$ python -q
>>> import numpy as np
>>> np.set_printoptions(precision=2, suppress=True, linewidth=120)
>>> F = np.load("run3.npy")
>>> F
array([[ 0, -3, -2,  4,  3],
       [ 3,  0, -8, -3, -3],
       [ 2,  8,  0,  5, -1],
       [-4,  3, -5,  0, -2],
       [-3,  3,  1,  2,  0]])
>>> x = np.array([2, 2, 3, 0, 0])
>>> np.round(np.linalg.eigvals(F).real, 2) + 0
array([0., 0., 0., 0., 0.])
>>> O = np.linalg.solve(np.eye(5) - F, np.eye(5) + F)
>>> round(np.linalg.det(O), 2)
np.float64(1.0)
>>> np.argsort(-np.linalg.norm(F, axis=0).round(6), kind="stable")[:3]
array([2, 1, 3])
>>> [round(float(x), 2) for x in np.linalg.svd(F, compute_uv=False)[:3]]
[10.65, 10.65, 6.05]
>>> other = F / np.sqrt((F ** 2).mean(axis=1, keepdims=True))
>>> np.linalg.norm(other, axis=1)
array([2.24, 2.24, 2.24, 2.24, 2.24])
>>> W1 = np.array([[-1, -3, 0, 2, -3],
...     [0, -2, 1, -2, 0],
...     [-1, -1, 2, 3, -1],
...     [3, 0, 2, 0, 2],
...     [2, 3, -3, -2, 0]])
>>> coef = np.array([2, -1, -1, -1, 0])
>>> act = np.maximum(F @ W1 + coef, 0)
>>> np.linalg.matrix_rank(act)
np.int64(4)
>>> (act > 0).mean(axis=0)
array([0.8, 0.6, 0.4, 0. , 0.8])
>>> W2 = np.array([[2, 3], [2, 3], [2, 1], [5, 4], [1, 1]])
>>> W1 @ W2
array([[ -1,  -7],
       [-12, -13],
       [ 14,   7],
       [ 12,  13],
       [ -6,   4]])
>>> (act @ W2).round(6).argmax(axis=1)
array([1, 0, 0, 1, 1])
>>> K = np.load("dump.npy")
>>> K
array([[ 0.68, -0.28, -0.37],
       [-0.28,  0.75, -0.33],
       [-0.37, -0.33,  0.57]])
>>> x = np.array([3, 0, 3])
>>> np.round((x - K @ x) @ (K @ x), 2)
np.float64(-0.0)
>>> round(np.trace(K), 2)
np.float64(2.0)
>>> K @ x
array([ 0.93, -1.83,  0.6 ])
>>> C2 = K.T @ K
>>> np.round(np.linalg.eigvalsh(C2)[::-1], 2) + 0
array([1., 1., 0.])
>>> (K @ K.T).shape
(3, 3)
>>> np.round(np.linalg.svd(K, compute_uv=False) ** 2, 2) + 0
array([1., 1., 0.])
>>> C2
array([[ 0.68, -0.28, -0.37],
       [-0.28,  0.75, -0.33],
       [-0.37, -0.33,  0.57]])
>>> round(np.trace(C2), 2), np.round((K ** 2).sum(), 2)
(np.float64(2.0), np.float64(2.0))
>>> np.diag(C2)
array([0.68, 0.75, 0.57])
>>> round(float(K[1] @ K[2]), 2)
-0.33
>>> round(np.linalg.norm(K[1], 1), 2), round(np.linalg.norm(K[1], np.inf), 2)
(np.float64(1.36), np.float64(0.75))
>>> round(float(np.linalg.norm(K, "nuc")), 2)
2.0
>>> np.linalg.norm(K, axis=1)
array([0.82, 0.87, 0.76])
>>> np.linalg.lstsq(K[:-1].T, K[-1])[2]
np.int32(2)
>>> np.abs(np.diag(np.linalg.qr(K)[1])) > 1e-9
array([ True,  True, False])
>>> np.unique(K.round(6), axis=0).shape
(3, 3)
>>> np.allclose(K[:-1].T @ np.linalg.lstsq(K[:-1].T, K[-1])[0], K[-1])
True
>>> np.argsort(-np.linalg.norm(K, axis=0).round(6), kind="stable")[:3]
array([1, 0, 2])
>>> np.linalg.matrix_rank(K, rtol=0.1)
np.int64(2)
>>> W0 = np.load("layer0.npy")
>>> W0
array([[-0.55, -0.19, -0.48, -0.7 , -0.66,  0.27],
       [ 0.9 ,  0.45,  0.88,  1.3 ,  1.3 , -0.4 ],
       [ 1.24,  0.58,  1.18,  1.73,  1.97, -0.6 ],
       [-1.83, -0.9 , -1.7 , -2.61, -2.67,  0.84],
       [ 3.14,  1.5 ,  3.15,  4.71,  4.75, -1.62],
       [ 0.59,  0.36,  0.56,  0.87,  0.86, -0.33],
       [-3.12, -1.53, -3.2 , -4.86, -4.74,  1.64],
       [-0.81, -0.43, -0.87, -1.22, -1.28,  0.37],
       [-1.5 , -0.74, -1.54, -2.23, -2.16,  0.85],
       [ 0.41,  0.23,  0.51,  0.68,  0.71, -0.22],
       [-0.18, -0.06, -0.3 , -0.37, -0.37,  0.15],
       [ 4.31,  2.18,  4.33,  6.58,  6.44, -2.23],
       [ 0.33,  0.17,  0.29,  0.36,  0.44, -0.14],
       [-0.22, -0.09, -0.22, -0.15, -0.27,  0.08],
       [ 3.17,  1.5 ,  3.19,  4.71,  4.7 , -1.61],
       [ 2.6 ,  1.31,  2.64,  3.87,  3.92, -1.2 ],
       [ 1.16,  0.58,  1.14,  1.83,  1.81, -0.51],
       [-1.94, -0.94, -2.03, -2.91, -2.83,  1.  ],
       [-0.71, -0.39, -0.69, -1.08, -1.08,  0.31],
       [-0.03,  0.06,  0.04,  0.01,  0.  ,  0.03],
       [-2.48, -1.25, -2.46, -3.75, -3.7 ,  1.17],
       [ 0.58,  0.2 ,  0.44,  0.9 ,  0.7 , -0.26],
       [ 2.22,  1.08,  2.4 ,  3.45,  3.47, -1.09],
       [-2.11, -1.11, -2.07, -3.1 , -3.26,  1.06],
       [ 1.02,  0.51,  0.9 ,  1.33,  1.48, -0.45],
       [ 2.98,  1.5 ,  2.98,  4.51,  4.53, -1.51],
       [-1.67, -0.83, -1.73, -2.6 , -2.58,  0.94],
       [-0.37, -0.18, -0.31, -0.5 , -0.45,  0.05],
       [-0.25, -0.03, -0.18, -0.38, -0.28,  0.1 ]])
>>> W2 = W0[[14, 28]].astype(float)
>>> for _ in range(3):
...     z = np.linalg.norm(W0[:, None] - W2, axis=-1).argmin(axis=1)
...     W2 = np.array([W0[z == j].mean(axis=0) for j in range(2)])
... 
>>> z
array([1, 1, 1, 1, 0, 1, 1, 1, 1, 1, 1, 0, 1, 1, 0, 0, 1, 1, 1, 1, 1, 1, 0, 1, 1, 0, 1, 1, 1])
>>> W2
array([[ 3.07,  1.51,  3.12,  4.64,  4.64, -1.54],
       [-0.5 , -0.24, -0.51, -0.76, -0.74,  0.26]])
>>> np.bincount(z)
array([ 6, 23])
>>> cen = W0 - W0.mean(axis=0)
>>> Uu, s, Vh = np.linalg.svd(cen, full_matrices=False)
>>> s
array([26.18,  0.37,  0.29,  0.26,  0.21,  0.2 ])
>>> np.searchsorted(np.cumsum(s ** 2) / (s ** 2).sum(), 0.9) + 1
np.int64(1)
>>> np.abs(Uu[:, 0]).argmax()
np.int64(11)
>>> Vh[0] * np.sign(Vh[0, np.abs(Vh[0]).argmax()])
array([ 0.38,  0.19,  0.38,  0.57,  0.57, -0.19])
>>> Uu, s, Vh = np.linalg.svd(W0)
>>> s
array([26.4 ,  0.38,  0.29,  0.26,  0.21,  0.2 ])
>>> np.argmax(s[:-1] / (s[1:] + 1e-6)) + 1
np.int64(1)
>>> other = Uu[:, :1] @ np.diag(s[:1]) @ Vh[:1]
>>> round(np.linalg.norm(W0 - other) / np.linalg.norm(W0), 2)
np.float64(0.02)
>>> np.round(np.linalg.norm(W0), 2)
np.float64(26.41)
>>> np.linalg.matrix_rank(W0)
np.int64(6)
>>> np.unravel_index(np.abs(W0).argmax(), W0.shape)
(np.int64(11), np.int64(3))
>>> E = np.loadtxt("w.csv", delimiter=",")
>>> E
array([[-0.47, -1.  ,  1.  , -0.99, -0.55, -0.98],
       [-0.05, -0.45, -0.28, -0.04,  0.72,  0.64],
       [ 0.97,  0.99, -0.99,  1.  , -1.  , -0.85],
       [-0.92, -0.91,  0.95, -0.98,  1.  ,  0.34],
       [ 0.98,  1.  , -0.91,  0.95, -0.99,  0.26],
       [ 0.71, -0.46, -0.13,  0.9 , -1.  , -0.98],
       [ 0.97, -1.  ,  0.99, -0.07, -1.  , -0.97],
       [-0.1 ,  0.56, -0.87,  0.57,  0.6 ,  0.72],
       [-0.96,  0.98, -1.  ,  0.97,  0.95,  0.83],
       [-0.97,  0.75, -0.96,  0.78,  0.27, -0.68],
       [ 0.92, -1.  ,  1.  , -0.96, -1.  , -1.  ],
       [ 0.15, -1.  ,  1.  , -0.96, -0.92, -0.98],
       [ 0.84, -0.94,  0.11,  0.49, -0.94,  0.06],
       [ 1.  , -0.99,  1.  , -0.3 , -1.  , -0.95],
       [ 0.96, -0.73,  0.95, -0.4 , -0.99, -0.63],
       [-0.96, -0.48, -0.29,  0.06,  0.27, -0.86],
       [-0.79, -0.94,  0.96, -0.91,  0.75, -0.71],
       [ 0.77, -1.  ,  1.  , -1.  , -1.  , -1.  ],
       [-0.94, -0.65, -0.71,  0.35,  0.56, -0.5 ],
       [ 0.39,  0.98, -0.99,  0.81,  0.99,  0.99],
       [ 0.74,  0.6 , -0.62,  0.93, -1.  , -0.94],
       [ 0.57, -0.95,  0.96, -0.88,  0.52,  0.26],
       [ 0.14, -0.99,  0.99, -0.84, -0.97, -0.98],
       [-0.95, -0.99,  0.96, -0.92,  0.79, -0.88],
       [ 0.96,  1.  , -1.  ,  1.  , -0.98,  0.95],
       [-0.96,  0.92, -0.99,  0.77,  0.93,  0.41],
       [-0.97,  0.88, -0.86,  0.33,  0.88, -0.36],
       [ 0.51,  1.  , -1.  ,  1.  , -0.93,  0.63]])
>>> x = np.array([0, 8, -8, 2, -7, 0])
>>> rhs = E @ x
>>> np.round(np.linalg.solve(E.T @ E, E.T @ rhs), 2) + 0
array([ 0.,  8., -8.,  2., -7.,  0.])
>>> rng = np.random.default_rng(6829)
>>> rhs = rhs + 0.3 * rng.normal(size=28)
>>> rhs
array([-14.03,  -6.39,  24.78, -23.91,  23.44,   6.52,  -9.44,   8.51,  11.37,  13.18, -11.03, -11.46,  -1.05,  -9.8 ,
        -6.89,  -3.6 , -22.55, -10.98,  -3.22,  10.58,  18.96, -20.83, -10.83, -23.01,  24.84,  10.54,   8.82,  24.82])
>>> coef, *_ = np.linalg.lstsq(E, rhs)
>>> coef
array([-0.03,  8.25, -7.74,  2.1 , -6.98, -0.01])
>>> [round(float(np.linalg.norm(np.linalg.solve(E.T @ E + lam * np.eye(6), E.T @ rhs))), 2) for lam in (0, 1, 10, 100)]
[13.46, 12.21, 9.45, 3.76]
>>> round(float(np.linalg.norm(rhs - E @ coef)), 2)
1.32
